% python3 -q
>>> import numpy as np
>>> np.set_printoptions(precision=2, suppress=True, linewidth=200, sign=" ")
>>> J = np.array([[0.0, -2.0, 3.0], [-2.0, 0.0, 0.0], [3.0, 0.0, 0.0]])
>>> Uu, s, Vt = np.linalg.svd(J)
>>> evecs = Vt[:(s > 1e-8).sum()]
>>> rng = np.random.default_rng(535310)
>>> vec = J[2] + -3 * J[0] + rng.integers(2) * np.eye(3)[0]
>>> vec
array([ 3.,  6., -9.])
>>> np.linalg.matrix_rank(np.vstack([J, vec]))
np.int64(2)
>>> np.allclose(evecs.T @ evecs @ vec, vec)
True
>>> np.diag(evecs.T @ evecs)
array([ 1.  ,  0.31,  0.69])
>>> np.round(np.linalg.norm(vec - evecs.T @ evecs @ vec), 2)
np.float64(0.0)
>>> np.allclose(J[:-1].T @ np.linalg.lstsq(J[:-1].T, J[-1])[0], J[-1])
True
>>> np.unique(J.round(6), axis=0).shape
(3, 3)
>>> try:
...     np.linalg.inv(J)
... except np.linalg.LinAlgError as e:
...     print("failed:", e)
... 
failed: Singular matrix
>>> np.round(J @ np.linalg.pinv(J) @ J, 2) + 0
array([[ 0., -2.,  3.],
       [-2.,  0.,  0.],
       [ 3.,  0.,  0.]])
>>> np.abs(np.diag(np.linalg.qr(J)[1])) > 1e-9
array([ True,  True, False])
>>> A = np.load("arr.npy")
>>> A
array([[-4, -7, -7],
       [-4, -7, -7],
       [ 8, 14, 14],
       [ 4,  7,  7]])
>>> r0, r1 = A[0], A[2]
>>> r0 @ r1
np.int64(-228)
>>> pr = (r0 @ r1) / (r0 @ r0) * r0
>>> pr
array([  8.,  14.,  14.])
>>> round(float(np.linalg.norm(r0 + r1) ** 2 + np.linalg.norm(r0 - r1) ** 2), 2)
1140.0
>>> np.outer(r0, r1)
array([[-32, -56, -56],
       [-56, -98, -98],
       [-56, -98, -98]])
>>> np.linalg.matrix_rank(np.outer(r0, r1))
np.int64(1)
>>> np.linalg.norm(A, axis=1)
array([ 10.68,  10.68,  21.35,  10.68])
>>> np.linalg.norm(A, axis=0)
array([ 10.58,  18.52,  18.52])
>>> np.linalg.matrix_rank(A, rtol=0.1)
np.int64(1)
>>> np.argsort(-np.linalg.norm(A, axis=0).round(6), kind="stable")[:3]
array([ 1,  2,  0])
>>> np.linalg.cond(A) > 100
np.True_
>>> Uu, s, Vt = np.linalg.svd(A)
>>> evecs = Vt[:(s > 1e-8).sum()]
>>> vec = A[2] + 4 * A[0] + rng.integers(2) * np.eye(3)[2]
>>> vec
array([ -8., -14., -13.])
>>> np.allclose(evecs.T @ evecs @ vec, vec)
False
>>> evecs.T @ evecs
array([[ 0.14,  0.25,  0.25],
       [ 0.25,  0.43,  0.43],
       [ 0.25,  0.43,  0.43]])
>>> np.linalg.matrix_rank(np.vstack([A, vec]))
np.int64(2)
>>> round(float(np.linalg.norm(vec - evecs.T @ evecs @ vec)), 2)
0.76
>>> np.allclose(A[:-1].T @ np.linalg.lstsq(A[:-1].T, A[-1])[0], A[-1])
True
>>> K = np.minimum.outer(np.arange(1, 5), np.arange(1, 5)) * 4
>>> K
array([[  4,   4,   4,   4],
       [  4,   8,   8,   8],
       [  4,   8,  12,  12],
       [  4,   8,  12,  16]])
>>> M2 = np.linalg.inv(K)
>>> np.round(np.linalg.slogdet(K)[0], 2)
np.float64(1.0)
>>> np.allclose(M2, K.T)
False
>>> round(np.linalg.det(K) * np.linalg.det(M2), 2)
np.float64(1.0)
>>> np.linalg.inv(M2)
array([[  4.,   4.,   4.,   4.],
       [  4.,   8.,   8.,   8.],
       [  4.,   8.,  12.,  12.],
       [  4.,   8.,  12.,  16.]])
>>> (np.abs(M2) > 1e-9).astype(int)
array([[ 1,  1,  0,  0],
       [ 1,  1,  1,  0],
       [ 0,  1,  1,  1],
       [ 0,  0,  1,  1]])
>>> F = np.loadtxt("a.csv", delimiter=",")
>>> F
array([[ 4.09,  0.02,  3.29,  7.29],
       [-2.95,  1.09, -7.13,  4.79],
       [ 3.13, -6.92, -4.91, -0.79]])
>>> def softmax(z):
...     e = np.exp(z - z.max(axis=-1, keepdims=True))
...     return e / e.sum(axis=-1, keepdims=True)
... 
>>> np.round(softmax(10 * F[1]), 2) + 0
array([ 0.,  0.,  0.,  1.])
>>> softmax(F).sum(axis=1)
array([ 1.,  1.,  1.])
>>> S = F @ F.T / np.sqrt(4)
>>> np.round(softmax(S), 2) + 0
array([[ 1.,  0.,  0.],
       [ 0.,  1.,  0.],
       [ 0.,  0.,  1.]])
>>> np.round(softmax(S + np.triu(np.full(S.shape, -np.inf), 1)), 2) + 0
array([[ 1.,  0.,  0.],
       [ 0.,  1.,  0.],
       [ 0.,  0.,  1.]])
>>> ang = np.radians(60)
>>> r_ = np.eye(4)
>>> r_[0, 0] = r_[2, 2] = np.cos(ang)
>>> r_[0, 2], r_[2, 0] = -np.sin(ang), np.sin(ang)
>>> r_
array([[ 0.5 ,  0.  , -0.87,  0.  ],
       [ 0.  ,  1.  ,  0.  ,  0.  ],
       [ 0.87,  0.  ,  0.5 ,  0.  ],
       [ 0.  ,  0.  ,  0.  ,  1.  ]])
>>> M2 = F @ r_.T
>>> np.allclose(F @ F.T, M2 @ M2.T)
True
>>> round(np.linalg.det(r_), 2), np.trace(r_)
(np.float64(1.0), np.float64(3.0))
>>> np.abs(M2 - F).max(axis=0)
array([ 7.65,  0.  ,  5.17,  0.  ])
>>> M2
array([[-0.8 ,  0.02,  5.19,  7.29],
       [ 4.7 ,  1.09, -6.11,  4.79],
       [ 5.82, -6.92,  0.26, -0.79]])
>>> np.allclose(np.linalg.norm(F, axis=1), np.linalg.norm(M2, axis=1))
True
